In [1]: import numpy as np

In [2]: np.set_printoptions(suppress=True, linewidth=120)

In [3]: C = 20 * np.array([[0.6, 1.3, -0.3, 0.3, -0.1, 0.6, -0.3, 1.2],
   ...:     [1.9, 1.2, -0.1, -0.2, 0.6, -0.7, 1.4, 0.1],
   ...:     [-0.7, -1.2, 0.7, -0.1, 0.8, -0.8, -0.8, 1.7]])

In [4]: rng = np.random.default_rng(220)

In [5]: idx = rng.integers(0, 3, 17)

In [6]: F = C[idx] + rng.normal(size=(17, 8))

In [7]: F.round(2)
Out[7]: 
array([[-13.66, -23.2 ,  14.15,  -0.43,  16.92, -15.61, -14.26,  33.04],
       [-15.89, -24.93,  15.22,  -2.02,  18.04, -16.01, -16.63,  34.91],
       [ 36.41,  22.78,  -1.5 ,  -4.98,  11.72, -13.91,  28.38,   2.94],
       [ 11.63,  28.02,  -5.07,   5.  ,  -1.01,  12.55,  -5.55,  25.28],
       [ 12.85,  25.87,  -4.59,   5.77,  -4.66,  11.95,  -5.84,  24.98],
       [-13.75, -24.84,  16.73,  -3.02,  15.87, -16.59, -15.9 ,  34.79],
       [-13.12, -25.55,  15.07,  -2.29,  16.59, -14.92, -15.21,  33.63],
       [-13.16, -22.44,  14.99,  -3.27,  15.34, -16.79, -15.52,  34.7 ],
       [-11.59, -22.21,  13.43,  -3.39,  15.31, -15.63, -16.98,  34.01],
       [ 11.87,  26.21,  -6.2 ,   6.75,  -0.45,  13.84,  -6.55,  24.65],
       [ 39.78,  26.04,  -1.76,  -4.64,  12.49, -14.88,  27.12,   2.5 ],
       [-14.95, -23.8 ,  12.79,  -1.84,  14.57, -17.57, -15.14,  33.71],
       [ 13.29,  25.85,  -6.41,   6.32,  -1.5 ,  13.5 ,  -6.72,  23.43],
       [ 38.5 ,  22.95,  -0.7 ,  -4.41,  12.67, -13.29,  29.21,   0.68],
       [ 12.38,  27.76,  -6.41,   5.51,  -2.5 ,  13.12,  -6.14,  22.92],
       [-15.37, -23.42,  15.53,  -3.1 ,  16.21, -15.98, -16.37,  34.43],
       [-14.87, -24.88,  14.58,  -4.54,  17.52, -15.85, -16.82,  32.75]])

In [8]: x = np.array([3, -1, 0, -2, 2, -3, 1, -2])

In [9]: h = np.maximum(F @ x, 0)

In [10]: np.round(np.maximum(F @ (3 * x), 0), 2)
Out[10]: 
array([  0.  ,   0.  , 552.26,   0.  ,   0.  ,   0.  ,   0.  ,   0.  ,   0.  ,   0.  , 583.03,   0.  ,   0.  , 583.39,
         0.  ,   0.  ,   0.  ])

In [11]: np.round(F.T @ h, 2)
Out[11]: array([21921.02, 13715.45,  -754.96, -2677.19,  7048.5 , -8038.67, 16175.97,  1158.65])

In [12]: h.round(2)
Out[12]: 
array([  0.  ,   0.  , 184.09,   0.  ,   0.  ,   0.  ,   0.  ,   0.  ,   0.  ,   0.  , 194.34,   0.  ,   0.  , 194.46,
         0.  ,   0.  ,   0.  ])

In [13]: np.flatnonzero(h > 1e-9)
Out[13]: array([ 2, 10, 13])

In [14]: q, _ = np.linalg.qr(np.array([[-0.1, 0.1, -2.6, 0.5, -0.2, 0.8, -0.1, 1.3],
    ...:     [-0.7, 1.2, -1.2, 0.5, -0.2, -1.9, -0.1, 0.2],
    ...:     [-1.0, 0.2, -0.7, 0.3, -1.1, 0.7, 0.0, -1.0],
    ...:     [-0.7, 2.0, -1.2, 0.2, -0.7, -1.0, -0.3, 1.0],
    ...:     [0.5, -1.4, 0.1, 0.2, -1.5, -0.9, -1.2, 0.6],
    ...:     [0.6, 0.3, 0.0, 0.3, 0.6, -1.2, 2.2, -2.4],
    ...:     [-0.4, 0.5, -0.6, 0.3, -0.3, -0.5, -1.4, 1.4],
    ...:     [-1.7, 0.0, 0.6, -2.3, 0.3, 0.7, 0.3, -0.4]]))

In [15]: w = np.array([1, 3, 1, 1, 2, 2, 1, 3])

In [16]: mat = q @ np.diag(w) @ q.T

In [17]: mat.round(2) + 0
Out[17]: 
array([[ 1.05, -0.06,  0.04, -0.05, -0.19, -0.02,  0.  , -0.04],
       [-0.06,  2.1 , -0.39,  0.17, -0.17,  0.08, -0.44, -0.21],
       [ 0.04, -0.39,  1.15, -0.15,  0.02, -0.06,  0.12,  0.09],
       [-0.05,  0.17, -0.15,  2.32, -0.22,  0.19,  0.06, -0.54],
       [-0.19, -0.17,  0.02, -0.22,  2.08, -0.12, -0.05,  0.44],
       [-0.02,  0.08, -0.06,  0.19, -0.12,  1.73,  0.84, -0.05],
       [ 0.  , -0.44,  0.12,  0.06, -0.05,  0.84,  2.23,  0.08],
       [-0.04, -0.21,  0.09, -0.54,  0.44, -0.05,  0.08,  1.35]])

In [18]: # symmetric, so the eigenvalues are real

In [19]: x = np.array([4, -1, 2, -3, 1, 3, 0, -1])

In [20]: np.round(mat @ x, 2)
Out[20]: array([ 4.26, -3.35,  3.02, -6.77,  1.4 ,  4.24,  2.91,  0.77])

In [21]: np.linalg.norm(mat @ x) <= np.linalg.norm(mat, 2) * np.linalg.norm(x) + 1e-9
Out[21]: np.True_

In [22]: np.round(mat @ np.eye(8)[1], 2)
Out[22]: array([-0.06,  2.1 , -0.39,  0.17, -0.17,  0.08, -0.44, -0.21])

In [23]: np.round(mat @ np.ones(8), 2)
Out[23]: array([0.72, 1.08, 0.82, 1.78, 1.8 , 2.57, 2.83, 1.12])
